$ python -q
>>> import numpy as np
>>> np.set_printoptions(precision=3, suppress=True, linewidth=160)
>>> W0 = np.load("block10.npy")
>>> W0
array([[ 3, -9,  0,  0,  0,  0],
       [-9,  7,  0,  0,  0,  0],
       [ 2, -5,  0,  0,  0,  0],
       [ 0,  0,  3, -9,  0,  0],
       [ 0,  0, -9,  7,  0,  0],
       [ 0,  0,  2, -5,  0,  0],
       [ 0,  0,  0,  0,  3, -9],
       [ 0,  0,  0,  0, -9,  7],
       [ 0,  0,  0,  0,  2, -5]])
>>> hat = W0 @ np.linalg.solve(W0.T @ W0, W0.T)
>>> hat @ W0[:, 4]
array([ 0.,  0.,  0.,  0.,  0.,  0.,  3., -9.,  2.])
>>> np.linalg.matrix_rank(np.eye(9) - hat)
np.int64(3)
>>> np.diag(hat)
array([0.79 , 0.998, 0.212, 0.79 , 0.998, 0.212, 0.79 , 0.998, 0.212])
>>> hat
array([[ 0.79 ,  0.02 ,  0.407,  0.   ,  0.   ,  0.   ,  0.   ,  0.   ,  0.   ],
       [ 0.02 ,  0.998, -0.039,  0.   ,  0.   ,  0.   ,  0.   ,  0.   ,  0.   ],
       [ 0.407, -0.039,  0.212,  0.   ,  0.   ,  0.   ,  0.   ,  0.   ,  0.   ],
       [ 0.   ,  0.   ,  0.   ,  0.79 ,  0.02 ,  0.407,  0.   ,  0.   ,  0.   ],
       [ 0.   ,  0.   ,  0.   ,  0.02 ,  0.998, -0.039,  0.   ,  0.   ,  0.   ],
       [ 0.   ,  0.   ,  0.   ,  0.407, -0.039,  0.212,  0.   ,  0.   ,  0.   ],
       [ 0.   ,  0.   ,  0.   ,  0.   ,  0.   ,  0.   ,  0.79 ,  0.02 ,  0.407],
       [ 0.   ,  0.   ,  0.   ,  0.   ,  0.   ,  0.   ,  0.02 ,  0.998, -0.039],
       [ 0.   ,  0.   ,  0.   ,  0.   ,  0.   ,  0.   ,  0.407, -0.039,  0.212]])
>>> rng = np.random.default_rng(5021)
>>> z = rng.permutation(6)
>>> B = W0[:, z] * rng.choice([-1, 1], 6)
>>> B
array([[ 3, -9,  0,  0,  0,  0],
       [-9,  7,  0,  0,  0,  0],
       [ 2, -5,  0,  0,  0,  0],
       [ 0,  0,  0,  9,  3,  0],
       [ 0,  0,  0, -7, -9,  0],
       [ 0,  0,  0,  5,  2,  0],
       [ 0,  0, -9,  0,  0, -3],
       [ 0,  0,  7,  0,  0,  9],
       [ 0,  0, -5,  0,  0, -2]])
>>> U, _, Vh = np.linalg.svd(W0.T @ B)
>>> z
array([0, 1, 5, 3, 2, 4])
>>> np.round(np.linalg.lstsq(W0, B)[0], 3) + 0
array([[ 1.,  0.,  0.,  0.,  0.,  0.],
       [ 0.,  1.,  0.,  0.,  0.,  0.],
       [ 0.,  0.,  0.,  0.,  1.,  0.],
       [ 0.,  0.,  0., -1.,  0.,  0.],
       [ 0.,  0.,  0.,  0.,  0., -1.],
       [ 0.,  0.,  1.,  0.,  0.,  0.]])
>>> blk = np.stack([W0, -3 * W0, W0[::-1]])
>>> np.einsum("bij,cij->bc", blk, blk)
array([[  747, -2241,   232],
       [-2241,  6723,  -696],
       [  232,  -696,   747]])
>>> blk.shape
(3, 9, 6)
>>> np.linalg.matrix_rank(blk)
array([6, 6, 6])
>>> (blk @ W0.T).shape
(3, 9, 9)
>>> O, _ = np.linalg.qr(np.array([[0.8, 1.0, 0.3, -0.2],
...     [-1.1, -0.8, 0.1, 0.5],
...     [0.3, -1.0, -0.9, 1.3],
...     [0.5, 0.6, 1.2, -0.3]]))
>>> F = -1 * O
>>> F
array([[ 0.541,  0.295, -0.208,  0.76 ],
       [-0.743,  0.034,  0.299,  0.598],
       [ 0.203, -0.94 ,  0.108,  0.251],
       [ 0.338,  0.165,  0.925, -0.052]])
>>> W = np.array([[-7, -4, 3, -6], [1, -9, 0, 9], [-6, 4, -7, 2], [-4, -7, -5, -7]])
>>> coef = np.array([3, 0, 3, 2])
>>> act = np.maximum(F @ W + coef, 0)
>>> act
array([[0.   , 0.   , 2.277, 0.   ],
       [4.053, 0.   , 0.   , 3.176],
       [0.   , 6.329, 1.597, 0.   ],
       [0.   , 1.221, 0.   , 3.674]])
>>> (act > 0).astype(int)
array([[0, 0, 1, 0],
       [1, 0, 0, 1],
       [0, 1, 1, 0],
       [0, 1, 0, 1]])
>>> cent = np.array([[1, -1], [-2, 2], [-2, 1], [-1, 1]])
>>> W @ cent
array([[  1,  -4],
       [ 10, -10],
       [ -2,   9],
       [ 27, -22]])
>>> (act @ cent).round(6).argmax(axis=1)
array([1, 0, 1, 1])
>>> m1 = np.load("m.npy")
>>> m1
array([[-0.923,  0.3  , -0.2  ],
       [-4.005,  1.5  ,  0.1  ],
       [ 3.358, -1.   , -0.8  ],
       [ 3.42 , -1.   ,  1.3  ],
       [-0.975,  0.4  ,  0.8  ],
       [-0.081,  0.2  , -0.4  ],
       [ 2.11 , -0.5  ,  2.6  ],
       [-0.236,  0.1  , -1.6  ],
       [ 1.001, -0.3  ,  1.2  ],
       [ 4.607, -1.5  ,  0.3  ],
       [-3.279,  1.   ,  3.4  ],
       [-4.879,  1.5  , -0.1  ],
       [ 3.095, -1.2  , -0.2  ],
       [ 0.691, -0.3  ,  0.1  ],
       [ 2.848, -1.   ,  0.2  ],
       [-6.134,  2.2  , -0.5  ],
       [-0.383,  0.1  , -0.8  ],
       [ 1.837, -0.6  ,  0.6  ],
       [-0.961,  0.3  ,  1.4  ],
       [ 3.879, -1.4  , -1.1  ],
       [-0.136,  0.1  ,  0.7  ],
       [ 3.401, -1.2  , -1.8  ],
       [-2.677,  0.8  , -0.4  ],
       [-2.829,  1.   , -1.7  ],
       [ 2.651, -0.7  ,  2.4  ],
       [-0.935,  0.4  ,  0.3  ],
       [-3.621,  1.2  , -1.1  ],
       [ 2.134, -0.8  ,  0.2  ],
       [-0.514,  0.1  ,  0.1  ],
       [-1.154,  0.3  ,  1.   ],
       [-3.463,  1.2  , -0.3  ],
       [ 3.518, -1.2  ,  1.   ],
       [ 1.207, -0.4  , -0.1  ],
       [ 4.912, -1.6  ,  0.3  ],
       [-0.666,  0.2  ,  0.7  ],
       [ 5.362, -1.7  ,  0.4  ],
       [ 1.657, -0.6  , -0.3  ],
       [ 1.602, -0.6  ,  1.5  ],
       [-4.343,  1.6  , -0.9  ],
       [ 1.122, -0.3  ,  0.   ]])
>>> C2 = m1.T @ m1
>>> np.linalg.svd(m1, compute_uv=False) ** 2
array([374.885,  48.68 ,   0.321])
>>> np.linalg.eigvalsh(C2)[::-1]
array([374.885,  48.68 ,   0.321])
>>> C2
array([[ 335.896, -112.433,   19.818],
       [-112.433,   38.   ,   -5.98 ],
       [  19.818,   -5.98 ,   49.99 ]])
